$ python -q
>>> import numpy as np
>>> import numpy.linalg as la
>>> np.set_printoptions(suppress=True, linewidth=200)
>>> tidy = lambda a: np.round(a, 4) + 0
>>> rng = np.random.default_rng(45363)
>>> feats = rng.normal(size=(13, 3)) + 5 * np.array([1, 0, 3])
>>> print(tidy(feats))
[[ 4.3073  1.1922 16.1733]
 [ 5.9467  0.1855 16.5309]
 [ 5.3553  0.4716 14.9566]
 [ 4.8384 -0.7497 16.0697]
 [ 5.9761  0.4193 13.3274]
 [ 4.1198  0.9146 13.9373]
 [ 6.3679  0.4936 14.5146]
 [ 4.511  -1.3005 17.0471]
 [ 4.0588 -0.3572 14.6267]
 [ 4.6765  1.153  14.7245]
 [ 4.9179 -0.8141 14.9955]
 [ 3.6831 -2.1501 13.754 ]
 [ 4.6214  0.7288 15.9046]]
>>> dist = la.norm(feats[:, None] - feats[None], axis=-1)
>>> dist[10].round(6).argsort(kind="stable")[:4]
array([10,  8,  3,  2])
>>> tidy(dist[:5, :5])
array([[0.    , 1.9567, 1.7601, 2.0159, 3.3884],
       [1.9567, 0.    , 1.7059, 1.5217, 3.2121],
       [1.7601, 1.7059, 0.    , 1.7314, 1.7441],
       [2.0159, 1.5217, 1.7314, 0.    , 3.1907],
       [3.3884, 3.2121, 1.7441, 3.1907, 0.    ]])
>>> la.matrix_rank(dist ** 2)
np.int64(5)
>>> print(round(np.log10(la.cond(feats))))
1
>>> print([round(float(x), 4) for x in la.svd(feats, compute_uv=False)[:3]])
[57.4106, 3.7804, 2.628]
>>> la.matrix_rank(feats, rtol=0.1)
np.int64(1)
>>> la.cond(feats) > 100
np.False_
>>> print(tidy(la.norm(feats, 2) / la.norm(feats)))
0.9968
>>> data = np.array([[-3, -3, -3], [-3, -6, -6], [-3, -6, -9]])
>>> lab = rng.permutation(3)
>>> lab
array([1, 2, 0])
>>> B = data[lab][:, lab]
>>> np.trace(B)
np.int64(-18)
>>> np.diag(B)
array([-6, -9, -3])
>>> B = data + rng.integers(-2, 3, (3, 1)) @ rng.integers(-2, 3, (1, 3))
>>> print(B)
[[-3 -3 -3]
 [-3 -6 -6]
 [ 1 -4 -5]]
>>> print(np.abs(B - data).sum(axis=1))
[ 0  0 10]
>>> B - data
array([[0, 0, 0],
       [0, 0, 0],
       [4, 2, 4]])
>>> la.matrix_rank(B - data, tol=1e-8)
np.int64(1)
>>> tidy(la.eigvalsh(data).min())
np.float64(-15.1468)
>>> try:
...     la.cholesky(data)
... except la.LinAlgError as e:
...     print(e)
... 
Matrix is not positive definite
>>> np.all(la.eigvalsh(data) > 0)
np.False_
>>> [round(float(la.det(data[:i, :i])), 2) + 0 for i in range(1, 4)]
[-3.0, 9.0, -27.0]
>>> f, g = data[1], data[2]
>>> print(f @ f)
81
>>> pr = (f @ g) / (f @ f) * f
>>> la.matrix_rank(np.outer(f, g))
np.int64(1)
>>> print(tidy(pr))
[-3.6667 -7.3333 -7.3333]
>>> E = np.array([[2, 2, 2, 2, 2, 2],
...     [2, 2, 2, 2, 2, 2],
...     [2, 0, 2, 0, 2, 0],
...     [2, 2, 2, 2, 2, 2],
...     [2, 2, 2, 2, 2, 2],
...     [2, 0, 2, 0, 2, 0]])
>>> np.argsort(-la.norm(E, axis=0).round(6), kind="stable")[:3]
array([0, 2, 4])
>>> [round(float(x), 4) for x in la.svd(E, compute_uv=False)[:3]]
[10.4631, 3.2439, 0.0]
>>> r = la.matrix_rank(E)
>>> r
np.int64(2)
>>> ns = la.svd(E)[2][r:].T
>>> tidy(ns @ ns.T)
array([[ 0.6667,  0.    , -0.3333,  0.    , -0.3333,  0.    ],
       [ 0.    ,  0.6667,  0.    , -0.3333,  0.    , -0.3333],
       [-0.3333,  0.    ,  0.6667,  0.    , -0.3333,  0.    ],
       [ 0.    , -0.3333,  0.    ,  0.6667,  0.    , -0.3333],
       [-0.3333,  0.    , -0.3333,  0.    ,  0.6667,  0.    ],
       [ 0.    , -0.3333,  0.    , -0.3333,  0.    ,  0.6667]])
>>> la.matrix_rank(E.T @ E), la.matrix_rank(E @ E.T)
(np.int64(2), np.int64(2))
>>> [int(la.matrix_rank(E[:, :j + 1])) for j in range(6)]
[1, 2, 2, 2, 2, 2]
>>> [int(la.matrix_rank(E[:i])) for i in range(1, len(E) + 1)]
[1, 1, 2, 2, 2, 2]
>>> B = np.array([[4, 5], [2, 1], [1, 2], [2, 5], [2, 2], [2, 4]])
>>> B.T @ E.T
array([[26, 26, 14, 26, 26, 14],
       [38, 38, 18, 38, 38, 18]])
>>> np.einsum("ik,kj->ij", E, B)
array([[26, 38],
       [26, 38],
       [14, 18],
       [26, 38],
       [26, 38],
       [14, 18]])
>>> np.einsum("ij->j", E)
array([12,  8, 12,  8, 12,  8])
>>> la.matrix_rank(E @ B)
np.int64(2)
>>> np.einsum("ik,kj->ji", E, B)
array([[26, 26, 14, 26, 26, 14],
       [38, 38, 18, 38, 38, 18]])
>>> np.einsum("ij,ij->i", E, E)
array([24, 24, 12, 24, 24, 12])
>>> X = np.loadtxt("run16.csv", delimiter=",")
>>> print(X)
[[ -4.3336 -17.4873  17.5111]
 [ -0.3379  -4.1181  -4.2885]
 [ 19.4417 -19.3482  -6.2403]
 [-17.9054  15.2612  -9.8788]
 [-19.1719  13.2655  26.2552]
 [  7.95     6.414  -28.4401]
 [ 10.018  -21.2795  -2.7742]
 [ -9.604   -3.5103  -7.4472]
 [ -2.2847  -4.6087  -1.91  ]
 [-14.9392 -21.9408 -17.5021]
 [  3.7304  17.6656 -15.4114]
 [-14.601    6.4294   4.8556]
 [ 18.9429  -0.7212  18.1923]
 [  8.7861  26.5924 -39.1159]
 [-10.036    2.1027  10.1053]]
>>> f, g = X[6], X[10]
>>> tidy(f @ g)
np.float64(-295.7897)
>>> pr = (f @ g) / (f @ f) * f
>>> tidy(pr)
array([-5.2832, 11.2222,  1.463 ])
>>> tidy(g - pr)
array([  9.0136,   6.4434, -16.8744])
>>> tidy((g - pr) @ f)
np.float64(0.0)
